% ipython --no-banner

In [1]: import numpy as np

In [2]: from numpy import linalg as LA

In [3]: np.set_printoptions(precision=2, suppress=True, linewidth=120)

In [4]: def rnd(a):
   ...:     return np.round(a, 2) + 0
   ...: 

In [5]: rng = np.random.default_rng(981)

In [6]: A = np.array([[1, 3, 2, 0, 2],
   ...:     [0, 1, 3, 2, 1],
   ...:     [2, 2, 3, 1, 1],
   ...:     [2, 3, 0, 3, 1],
   ...:     [1, 2, 3, 0, 2]]) * (rng.random((5, 5)) < 0.3)

In [7]: print(A)
[[0 0 0 0 2]
 [0 0 0 0 0]
 [0 0 0 0 1]
 [0 0 0 3 0]
 [1 2 0 0 0]]

In [8]: print(A - A[0])
[[ 0  0  0  0  0]
 [ 0  0  0  0 -2]
 [ 0  0  0  0 -1]
 [ 0  0  0  3 -2]
 [ 1  2  0  0 -2]]

In [9]: print(np.unravel_index(np.abs(A).argmax(), A.shape))
(np.int64(3), np.int64(3))

In [10]: print(np.diff(A, axis=0))
[[ 0  0  0  0 -2]
 [ 0  0  0  0  1]
 [ 0  0  0  3 -1]
 [ 1  2  0 -3  0]]

In [11]: A[5]
IndexError: index 5 is out of bounds for axis 0 with size 5


In [12]: print(A.mean(axis=0))
[0.2 0.4 0.  0.6 0.6]

In [13]: print(rnd(LA.det(A)))
0.0

In [14]: print(np.allclose(A, A.T))
False

In [15]: print(LA.matrix_power(A, 3))
[[ 0  0  0  0  4]
 [ 0  0  0  0  0]
 [ 0  0  0  0  2]
 [ 0  0  0 27  0]
 [ 2  4  0  0  0]]

In [16]: data = np.load("data.npy")

In [17]: print(data)
[[-3 -3 -3  9 -6]
 [-6 -3 -3 -3  9]
 [ 9 -6 -3 -3 -3]
 [-3  9 -6 -3 -3]
 [-3 -3  9 -6 -3]]

In [18]: print((data @ data)[0])
[ -9 135 -81   0  -9]

In [19]: print(data @ np.ones(5))
[-6. -6. -6. -6. -6.]

In [20]: print(rnd(np.sort(np.abs(np.fft.fft(data[0])))), rnd(np.sort(LA.svd(data, compute_uv=False))))
[ 6.   11.43 11.43 14.53 14.53] [ 6.   11.43 11.43 14.53 14.53]

In [21]: z = rng.permutation(5)

In [22]: print(z)
[3 2 0 1 4]

In [23]: out = data[z][:, z]

In [24]: print(out)
[[-3 -6 -3  9 -3]
 [-3 -3  9 -6 -3]
 [ 9 -3 -3 -3 -6]
 [-3 -3 -6 -3  9]
 [-6  9 -3 -3 -3]]

In [25]: print(np.diag(out))
[-3 -3 -3 -3 -3]

In [26]: print(np.trace(out))
-15

In [27]: O = data.astype(float).copy()

In [28]: for j in range(5):
    ...:     O[:, j] -= O[:, :j] @ (O[:, :j].T @ O[:, j])
    ...:     O[:, j] /= LA.norm(O[:, j])
    ...: 

In [29]: print(rnd(O.T @ data))
[[12.   -3.75 -0.75 -0.75 -3.75]
 [ 0.   11.4  -4.19 -1.04 -2.02]
 [ 0.    0.   11.22 -4.45 -1.81]
 [ 0.    0.    0.   11.07 -5.24]
 [ 0.    0.    0.    0.    9.76]]

In [30]: J = np.load("run3.npy")

In [31]: print(J)
[[ 1.    0.27 -0.95  0.73 -0.54  0.1  -0.58]
 [ 0.32 -0.98 -0.71 -0.99  0.64 -0.69  0.85]
 [-0.98 -0.6   0.82 -0.83  0.54 -0.24  0.64]
 [ 0.59  0.27 -0.3   0.41 -0.2   0.1  -0.25]
 [-0.92  0.99  0.94  0.99 -0.64  0.78 -0.88]
 [-0.31 -0.51  0.02 -0.58  0.24 -0.2   0.35]
 [-0.98 -0.98  0.54 -0.99  0.82 -0.69  0.93]
 [-0.99  0.99  0.97  0.98 -0.45  0.72 -0.77]
 [ 0.48  1.    0.65  1.   -0.87  0.86 -0.97]
 [-1.   -0.6   0.92 -0.87  0.62 -0.24  0.7 ]
 [ 0.99 -1.   -0.99 -0.99  0.59 -0.82  0.88]
 [-0.32 -0.85 -0.18 -0.89  0.45 -0.42  0.64]
 [-1.    1.    1.    1.   -0.56  0.85 -0.88]
 [ 0.44  0.14 -0.23  0.24 -0.12  0.05 -0.15]
 [ 0.56  0.81 -0.04  0.87 -0.45  0.38 -0.62]
 [-0.98  0.98  0.97  0.96 -0.38  0.66 -0.71]
 [ 0.33 -0.93 -0.6  -0.94  0.48 -0.54  0.71]
 [ 1.   -0.85 -1.   -0.35 -0.35 -0.42 -0.09]
 [ 0.91 -1.   -0.96 -1.    0.74 -0.85  0.94]
 [ 0.86  0.   -0.64  0.24 -0.2   0.   -0.2 ]
 [-0.13 -0.95 -0.43 -0.96  0.56 -0.57  0.77]
 [ 0.93  0.4  -0.69  0.65 -0.38  0.15 -0.45]
 [-0.99  0.75  0.95  0.49  0.08  0.34 -0.13]
 [-0.97  0.93  0.94  0.88 -0.24  0.54 -0.54]
 [ 0.91  0.98 -0.23  0.99 -0.76  0.66 -0.9 ]
 [ 1.   -0.6  -1.    0.38 -0.59 -0.24 -0.49]]

In [32]: C = J[[23, 6]].astype(float)

In [33]: for _ in range(3):
    ...:     z = LA.norm(J[:, None] - C, axis=-1).argmin(axis=1)
    ...:     C = np.array([J[z == j].mean(axis=0) for j in range(2)])
    ...: 

In [34]: print(z)
[0 1 1 0 0 1 1 0 0 1 1 1 0 0 0 0 1 1 1 0 1 0 0 0 0 0]

In [35]: print(rnd(C))
[[ 0.06  0.59  0.16  0.72 -0.42  0.4  -0.57]
 [-0.02 -0.84 -0.23 -0.85  0.48 -0.52  0.67]]

In [36]: print(np.abs(C[1] - C[0]).argmax())
3

In [37]: print(np.bincount(z))
[15 11]

In [38]: cov = np.cov(J, rowvar=False)

In [39]: print(rnd(np.corrcoef(J[:, 1], J[:, 4])[0, 1]))
-0.81

In [40]: print(rnd(np.median(J, axis=0)))
[ 0.32  0.07 -0.2   0.31 -0.2   0.02 -0.18]

In [41]: print(cov.shape)
(7, 7)

In [42]: print(rnd(np.polyfit(J[:, 1], J[:, 4], 1)))
[-0.53 -0.04]

In [43]: print(rnd(np.corrcoef(J.T)))
[[ 1.   -0.24 -0.9  -0.04 -0.18 -0.3  -0.01]
 [-0.24  1.    0.56  0.95 -0.81  0.98 -0.91]
 [-0.9   0.56  1.    0.36 -0.14  0.62 -0.31]
 [-0.04  0.95  0.36  1.   -0.93  0.93 -0.98]
 [-0.18 -0.81 -0.14 -0.93  1.   -0.84  0.98]
 [-0.3   0.98  0.62  0.93 -0.84  1.   -0.92]
 [-0.01 -0.91 -0.31 -0.98  0.98 -0.92  1.  ]]

In [44]: out = J + rng.integers(-2, 3, (26, 2)) @ rng.integers(-2, 3, (2, 7))

In [45]: print(rnd(out))
[[ 1.   -3.73 -0.95 -1.27 -4.54 -5.9  -4.58]
 [-1.68 -2.98  1.29 -2.99 -2.36 -5.69 -2.15]
 [ 1.02 -2.6  -1.18 -0.83 -0.46 -1.24 -0.36]
 [-1.41  0.27  1.7  -0.59 -1.2  -1.9  -1.25]
 [ 1.08  2.99 -1.06  2.99  2.36  5.78  2.12]
 [-4.31 -0.51  4.02 -2.58 -1.76 -4.2  -1.65]
 [-0.98 -2.98  0.54 -1.99 -1.18 -3.69 -1.07]
 [ 1.01  0.99 -1.03  1.98  0.55  2.72  0.23]
 [ 8.48 -3.   -7.35  3.   -0.87  2.86 -0.97]
 [-7.    1.4   6.92 -2.87 -0.38 -3.24 -0.3 ]
 [-7.01  3.    7.01 -2.99  0.59 -2.82  0.88]
 [ 1.68  1.15 -2.18  1.11  3.45  4.58  3.64]
 [ 5.   -1.   -5.    3.    0.44  3.85  0.12]
 [ 6.44 -3.86 -6.23  1.24 -1.12  0.05 -1.15]
 [-3.44  0.81  3.96 -1.13 -2.45 -3.62 -2.62]
 [-0.98  2.98  0.97  1.96  1.62  3.66  1.29]
 [ 4.33 -2.93 -4.6   0.06  0.48  0.46  0.71]
 [-3.    1.15  3.   -1.35 -0.35 -1.42 -0.09]
 [ 2.91 -1.   -2.96  0.    1.74  1.15  1.94]
 [-1.14  4.    1.36  1.24  2.8   4.    2.8 ]
 [-0.13 -4.95 -0.43 -2.96 -3.44 -6.57 -3.23]
 [ 0.93  2.4  -0.69  1.65  1.62  3.15  1.55]
 [ 3.01 -3.25 -3.05  0.49 -1.92 -1.66 -2.13]
 [ 3.03  0.93 -3.06  2.88  1.76  4.54  1.46]
 [ 0.91 -1.02 -0.23 -0.01 -2.76 -2.34 -2.9 ]
 [-1.    3.4   1.    1.38  2.41  3.76  2.51]]

In [46]: print(rnd(LA.svd(out - J, compute_uv=False)))
[30.35 24.31  0.    0.    0.    0.    0.  ]

In [47]: z = rng.permutation(7)

In [48]: out = J[:, z] * rng.choice([-1, 1], 7)

In [49]: print(out)
[[ 0.73  0.1  -0.95 -0.54 -0.58  0.27  1.  ]
 [-0.99 -0.69 -0.71  0.64  0.85 -0.98  0.32]
 [-0.83 -0.24  0.82  0.54  0.64 -0.6  -0.98]
 [ 0.41  0.1  -0.3  -0.2  -0.25  0.27  0.59]
 [ 0.99  0.78  0.94 -0.64 -0.88  0.99 -0.92]
 [-0.58 -0.2   0.02  0.24  0.35 -0.51 -0.31]
 [-0.99 -0.69  0.54  0.82  0.93 -0.98 -0.98]
 [ 0.98  0.72  0.97 -0.45 -0.77  0.99 -0.99]
 [ 1.    0.86  0.65 -0.87 -0.97  1.    0.48]
 [-0.87 -0.24  0.92  0.62  0.7  -0.6  -1.  ]
 [-0.99 -0.82 -0.99  0.59  0.88 -1.    0.99]
 [-0.89 -0.42 -0.18  0.45  0.64 -0.85 -0.32]
 [ 1.    0.85  1.   -0.56 -0.88  1.   -1.  ]
 [ 0.24  0.05 -0.23 -0.12 -0.15  0.14  0.44]
 [ 0.87  0.38 -0.04 -0.45 -0.62  0.81  0.56]
 [ 0.96  0.66  0.97 -0.38 -0.71  0.98 -0.98]
 [-0.94 -0.54 -0.6   0.48  0.71 -0.93  0.33]
 [-0.35 -0.42 -1.   -0.35 -0.09 -0.85  1.  ]
 [-1.   -0.85 -0.96  0.74  0.94 -1.    0.91]
 [ 0.24  0.   -0.64 -0.2  -0.2   0.    0.86]
 [-0.96 -0.57 -0.43  0.56  0.77 -0.95 -0.13]
 [ 0.65  0.15 -0.69 -0.38 -0.45  0.4   0.93]
 [ 0.49  0.34  0.95  0.08 -0.13  0.75 -0.99]
 [ 0.88  0.54  0.94 -0.24 -0.54  0.93 -0.97]
 [ 0.99  0.66 -0.23 -0.76 -0.9   0.98  0.91]
 [ 0.38 -0.24 -1.   -0.59 -0.49 -0.6   1.  ]]

In [50]: Uu, _, VT = LA.svd(J.T @ out)

In [51]: print(rnd(LA.lstsq(J, out)[0]))
[[0. 0. 0. 0. 0. 0. 1.]
 [0. 0. 0. 0. 0. 1. 0.]
 [0. 0. 1. 0. 0. 0. 0.]
 [1. 0. 0. 0. 0. 0. 0.]
 [0. 0. 0. 1. 0. 0. 0.]
 [0. 1. 0. 0. 0. 0. 0.]
 [0. 0. 0. 0. 1. 0. 0.]]

In [52]: print(z)
[3 5 2 4 6 1 0]

In [53]: K = np.loadtxt("case13.csv", delimiter=",")

In [54]: print(K)
[[ 1.  6.  0. -2.  2.  5.  3.  1.]
 [ 1.  6.  0. -2.  2.  5.  3.  1.]
 [ 1.  6.  0. -2.  2.  5.  3.  1.]
 [ 4.  9.  3.  1.  5.  8.  6.  4.]
 [ 7. 12.  6.  4.  8. 11.  9.  7.]
 [ 5. 10.  4.  2.  6.  9.  7.  5.]
 [ 3.  8.  2.  0.  4.  7.  5.  3.]]

In [55]: Uu, sigma, VT = LA.svd(K)

In [56]: print(np.argmax(sigma[:-1] / (sigma[1:] + 1e-6)) + 1)
2

In [57]: out = Uu[:, :2] @ np.diag(sigma[:2]) @ VT[:2]

In [58]: print(rnd(np.abs(K - out).max()))
0.0

In [59]: print(LA.matrix_rank(K, rtol=0.05))
2

In [60]: out = K[0, 0] * K[1:] - np.outer(K[1:, 0], K[0])

In [61]: print(out)
[[  0.   0.   0.   0.   0.   0.   0.   0.]
 [  0.   0.   0.   0.   0.   0.   0.   0.]
 [  0. -15.   3.   9.  -3. -12.  -6.   0.]
 [  0. -30.   6.  18.  -6. -24. -12.   0.]
 [  0. -20.   4.  12.  -4. -16.  -8.   0.]
 [  0. -10.   2.   6.  -2.  -8.  -4.   0.]]

In [62]: print(K[:, 0] / K[0, 0])
[1. 1. 1. 4. 7. 5. 3.]

In [63]: print(LA.matrix_rank(out), LA.matrix_rank(K))
1 2

In [64]: print(np.flatnonzero(~out.round(6).any(axis=1)))
[0 1]

In [65]: Uu, sigma, VT = LA.svd(out)

In [66]: evecs = VT[:(sigma > 1e-8).sum()]

In [67]: x = out[0] + 2 * out[3] + rng.integers(2) * np.eye(8)[5]

In [68]: print(x)
[  0. -60.  12.  36. -12. -48. -24.   0.]

In [69]: print(rnd(LA.norm(x - evecs.T @ evecs @ x)))
0.0

In [70]: print(np.allclose(evecs.T @ evecs @ x, x))
True

In [71]: M = np.array([[0, 0, 1, 1, 1],
    ...:     [0, 0, 0, 0, 0],
    ...:     [1, 0, 0, 1, 1],
    ...:     [1, 0, 1, 0, 1],
    ...:     [1, 0, 1, 1, 0]])

In [72]: P = np.triu(np.array([[5, -2, -5, 3, 3],
    ...:     [4, -5, 2, 2, 4],
    ...:     [4, 4, 4, 3, 2],
    ...:     [4, 0, 1, 3, -3],
    ...:     [2, 5, -1, -5, 4]]), 1) + np.eye(5)

In [73]: out = P @ M @ LA.inv(P)

In [74]: print(LA.matrix_rank(out))
4

In [75]: print(rnd(np.poly(out)))
[ 1.  0. -6. -8. -3.  0.]

In [76]: print(out)
[[   1.    2.    8.  -32. -124.]
 [   8.   16.   14.  -92. -388.]
 [   6.   12.   11.  -72. -300.]
 [  -2.   -4.   -4.   23.  100.]
 [   1.    2.    2.  -12.  -51.]]

In [77]: print(np.argwhere(np.triu(M)))
[[0 2]
 [0 3]
 [0 4]
 [2 3]
 [2 4]
 [3 4]]

In [78]: L = np.diag(M.sum(axis=1)) - M

In [79]: print((LA.eigvalsh(L) < 1e-8).sum())
2

In [80]: print(rnd(LA.eigvalsh(L)))
[0. 0. 4. 4. 4.]

In [81]: print(L @ np.ones(5))
[0. 0. 0. 0. 0.]

In [82]: print(L)
[[ 3  0 -1 -1 -1]
 [ 0  0  0  0  0]
 [-1  0  3 -1 -1]
 [-1  0 -1  3 -1]
 [-1  0 -1 -1  3]]
